$ python -q
>>> import numpy as np
>>> import numpy.linalg as la
>>> np.set_printoptions(precision=3, suppress=True, linewidth=100)
>>> def rnd(a):
...     return np.round(a, 3) + 0
... 
>>> rng = np.random.default_rng(35824)
>>> idx = rng.integers(0, 2, 15)
>>> X = (idx[:, None] == idx) * 2 + np.eye(15)
>>> X
array([[3., 0., 2., 2., 2., 0., 2., 0., 2., 2., 2., 0., 0., 0., 0.],
       [0., 3., 0., 0., 0., 2., 0., 2., 0., 0., 0., 2., 2., 2., 2.],
       [2., 0., 3., 2., 2., 0., 2., 0., 2., 2., 2., 0., 0., 0., 0.],
       [2., 0., 2., 3., 2., 0., 2., 0., 2., 2., 2., 0., 0., 0., 0.],
       [2., 0., 2., 2., 3., 0., 2., 0., 2., 2., 2., 0., 0., 0., 0.],
       [0., 2., 0., 0., 0., 3., 0., 2., 0., 0., 0., 2., 2., 2., 2.],
       [2., 0., 2., 2., 2., 0., 3., 0., 2., 2., 2., 0., 0., 0., 0.],
       [0., 2., 0., 0., 0., 2., 0., 3., 0., 0., 0., 2., 2., 2., 2.],
       [2., 0., 2., 2., 2., 0., 2., 0., 3., 2., 2., 0., 0., 0., 0.],
       [2., 0., 2., 2., 2., 0., 2., 0., 2., 3., 2., 0., 0., 0., 0.],
       [2., 0., 2., 2., 2., 0., 2., 0., 2., 2., 3., 0., 0., 0., 0.],
       [0., 2., 0., 0., 0., 2., 0., 2., 0., 0., 0., 3., 2., 2., 2.],
       [0., 2., 0., 0., 0., 2., 0., 2., 0., 0., 0., 2., 3., 2., 2.],
       [0., 2., 0., 0., 0., 2., 0., 2., 0., 0., 0., 2., 2., 3., 2.],
       [0., 2., 0., 0., 0., 2., 0., 2., 0., 0., 0., 2., 2., 2., 3.]])
>>> # symmetric
>>> Lm = la.cholesky(X)
>>> rnd(np.diag(Lm) ** 2)
array([3.   , 3.   , 1.667, 1.4  , 1.286, 1.667, 1.222, 1.4  , 1.182, 1.154, 1.133, 1.286, 1.222,
       1.182, 1.154])
>>> rnd(np.prod(np.diag(Lm)) ** 2), rnd(la.det(X))
(np.float64(255.0), np.float64(255.0))
>>> A2 = X + rng.integers(-2, 3, (15, 2)) @ rng.integers(-2, 3, (2, 15))
>>> A2
array([[-3.,  3.,  4.,  0., -2., -1.,  1., -4.,  2.,  3.,  6., -3., -2., -3., -5.],
       [ 2.,  2., -6., -2.,  4.,  1., -1.,  6.,  0., -3.,  0.,  7.,  4.,  3.,  5.],
       [ 2.,  0.,  7.,  4.,  0.,  1.,  3., -2.,  2.,  4.,  1., -3., -1.,  0., -1.],
       [ 8., -3.,  0.,  5.,  6.,  1.,  3.,  4.,  2.,  1., -2.,  3.,  2.,  3.,  5.],
       [-2.,  2.,  2.,  0.,  1., -1.,  1., -2.,  2.,  2.,  5., -1., -1., -2., -3.],
       [ 0.,  2.,  0.,  0.,  0.,  3.,  0.,  2.,  0.,  0.,  0.,  2.,  2.,  2.,  2.],
       [ 8., -3.,  0.,  4.,  6.,  1.,  4.,  4.,  2.,  1., -2.,  3.,  2.,  3.,  5.],
       [-4.,  4.,  4.,  0., -4.,  2.,  0., -1.,  0.,  2.,  2., -2.,  0.,  0., -2.],
       [ 8., -3.,  4.,  6.,  4.,  2.,  4.,  2.,  3.,  3., -3.,  0.,  1.,  3.,  4.],
       [ 0.,  1.,  4.,  2.,  0.,  0.,  2., -2.,  2.,  4.,  3., -2., -1., -1., -2.],
       [-6.,  4.,  2., -2., -2., -2.,  0., -4.,  2.,  2.,  9., -2., -2., -4., -6.],
       [ 0.,  2.,  4.,  2., -2.,  3.,  1.,  0.,  0.,  2., -1.,  0.,  1.,  2.,  1.],
       [ 0.,  2.,  4.,  2., -2.,  3.,  1.,  0.,  0.,  2., -1., -1.,  2.,  2.,  1.],
       [-4.,  4.,  4.,  0., -4.,  2.,  0., -2.,  0.,  2.,  2., -2.,  0.,  1., -2.],
       [ 0.,  2.,  8.,  4., -4.,  4.,  2., -2.,  0.,  4., -2., -4.,  0.,  2.,  1.]])
>>> print(la.matrix_rank(A2 - X, tol=1e-8))
2
>>> rnd(la.svd(A2 - X, compute_uv=False))
array([34.15 , 20.488,  0.   ,  0.   ,  0.   ,  0.   ,  0.   ,  0.   ,  0.   ,  0.   ,  0.   ,
        0.   ,  0.   ,  0.   ,  0.   ])
>>> arr = np.load("out13.npy")
>>> print(arr)
[[-0.9 -0.1 -1.3  1.2  0.3  0.4 -1.2 -1.2  0.3]
 [-1.4 -0.3 -0.3  0.4  2.7 -0.1 -2.1 -0.2 -0.9]
 [-1.  -2.4  0.   0.  -3.9  1.3  0.3  0.1  0.1]
 [-1.  -1.1 -0.7  0.3 -1.2  0.8 -1.2  1.4 -0.6]
 [ 0.4  0.6  0.7  1.3 -2.4  1.4  1.   0.   2.2]
 [ 0.9  1.8 -0.2  0.1  4.5 -1.2  1.1  0.3  0.7]
 [ 2.3  0.2 -1.2  0.9 -3.6 -1.2  0.9 -1.1 -0.5]
 [-0.7  0.6 -0.4 -1.3  3.3 -0.8 -0.3  0.2 -0.3]
 [-1.1 -1.1 -1.4  1.3 -3.9 -0.7  0.   0.7  1.6]
 [ 0.   0.5  0.9  1.1 -3.6  0.  -0.9 -0.1  0.7]
 [-0.1 -0.1  0.3 -1.7  1.2 -1.  -0.8 -0.5  0.7]
 [ 0.  -0.1 -1.   0.6 -0.9  0.6  0.9  0.7 -0.3]
 [ 0.8  0.5  0.3 -0.2 -0.9 -1.  -0.5 -1.3  0.2]
 [-0.2 -1.4  0.  -1.6  6.9  0.3 -0.5 -0.5 -0.3]
 [ 1.  -0.1  0.7  1.7 -2.7  0.9  0.  -0.7 -0.2]]
>>> # column 4 dominates
>>> x0 = np.array([-2, 2, 0, -1, -2, -1, -2, -2, -2])
>>> rhs = arr @ x0
>>> rnd(rhs)
array([  3.6,   2.9,   2.7,   1.9,  -3.9, -10.3,   4.7,  -1.1,   2.6,   7.7,   1.5,  -2.2,   5.6,
       -12.3,   2.4])
>>> rnd(la.pinv(arr) @ arr)
array([[1., 0., 0., 0., 0., 0., 0., 0., 0.],
       [0., 1., 0., 0., 0., 0., 0., 0., 0.],
       [0., 0., 1., 0., 0., 0., 0., 0., 0.],
       [0., 0., 0., 1., 0., 0., 0., 0., 0.],
       [0., 0., 0., 0., 1., 0., 0., 0., 0.],
       [0., 0., 0., 0., 0., 1., 0., 0., 0.],
       [0., 0., 0., 0., 0., 0., 1., 0., 0.],
       [0., 0., 0., 0., 0., 0., 0., 1., 0.],
       [0., 0., 0., 0., 0., 0., 0., 0., 1.]])
>>> rhs = rhs + 0.1 * rng.normal(size=15)
>>> rnd(rhs)
array([  3.53 ,   2.914,   2.782,   1.835,  -3.798, -10.154,   4.577,  -1.13 ,   2.614,   7.631,
         1.559,  -2.284,   5.63 , -12.306,   2.401])
>>> c, *_ = la.lstsq(arr, rhs)
>>> print(rnd(la.norm(rhs - arr @ c)))
0.164
>>> [round(float(la.norm(la.solve(arr.T @ arr + lam * np.eye(9), arr.T @ rhs))), 2) for lam in (0, 1, 10, 100)]
[5.08, 4.29, 2.52, 0.84]
>>> c.round()
array([-2.,  2.,  0., -1., -2., -1., -2., -2., -2.])
>>> x0 = np.array([1, 4, 3, 5, 2, 5, -5, 5, -5])
>>> rhs = arr @ x0
>>> c, lr = np.zeros(9), 1 / la.norm(arr, 2) ** 2
>>> for i in range(150):
...     c -= lr * arr.T @ (arr @ c - rhs)
...     if i % 50 == 0: print(i, round(la.norm(arr @ c - rhs), 3))
... 
0 34.176
50 3.868
100 1.803
>>> rnd(c)
array([ 0.204,  4.062,  3.293,  5.196,  1.988,  4.713, -4.364,  4.494, -5.33 ])
>>> rnd(la.cond(arr))
np.float64(14.184)
